>>> import numpy as np
>>> import numpy.linalg as la
>>> np.set_printoptions(precision=2, suppress=True, linewidth=200, floatmode="fixed")
>>> def rd(a):
...     return np.round(a, 2) + 0
... 
>>> A2 = np.array([[3, -3, 3], [-3, -2, -2], [-3, 2, 1]])
>>> J = np.triu(A2)
>>> print(J)
[[ 3 -3  3]
 [ 0 -2 -2]
 [ 0  0  1]]
>>> # triangular: eigenvalues sit on the diagonal
>>> print([int(la.matrix_rank(la.matrix_power(J, p))) for p in range(1, 4)])
[3, 3, 3]
>>> print(rd(np.sort(la.eigvals(J))))
[-2.00  1.00  3.00]
>>> A = np.array([[24, -16, 16], [-24, 16, -16], [24, -16, 16], [-27, 18, -18]])
>>> r0, r1 = A[0], A[2]
>>> print(r0 @ r0)
1088
>>> pr = (r0 @ r1) / (r0 @ r0) * r0
>>> print(np.outer(r0, r1))
[[ 576 -384  384]
 [-384  256 -256]
 [ 384 -256  256]]
>>> print(la.matrix_rank(np.outer(r0, r1)))
1
>>> print((r1 - pr) @ r0)
0.0
>>> w1 = np.array([[4, 0], [2, 0], [0, 0]])
>>> beta = np.array([-3, -1])
>>> act = np.maximum(A @ w1 + beta, 0)
>>> print(la.matrix_rank(act))
1
>>> print((act > 0).mean(axis=0))
[0.50 0.00]
>>> Z = np.array([[2, 0, 1], [0, 2, 2]])
>>> print(w1 @ Z)
[[8 0 4]
 [4 0 2]
 [0 0 0]]
>>> K = np.array([[-5.99, -0.01, 0.03],
...     [-18.0, -0.11, -0.12],
...     [-12.08, 0.0, -0.26],
...     [-12.11, 0.23, 0.02]])
>>> A2 = np.array([[3, 0], [2, 0], [1, 2]])
>>> print(la.matrix_rank(A @ A2))
1
>>> A2 @ A
Traceback (most recent call last):
  File "<python-input-27>", line 1, in <module>
    A2 @ A
    ~~~^~~
ValueError: matmul: Input operand 1 has a mismatch in its core dimension 0, with gufunc signature (n?,k),(k,m?)->(n?,m?) (size 4 is different from 2)
>>> print(A2.T @ A.T)
[[ 56 -56  56 -63]
 [ 32 -32  32 -36]]
>>> print(np.einsum("ij->j", A))
[-3  2 -2]
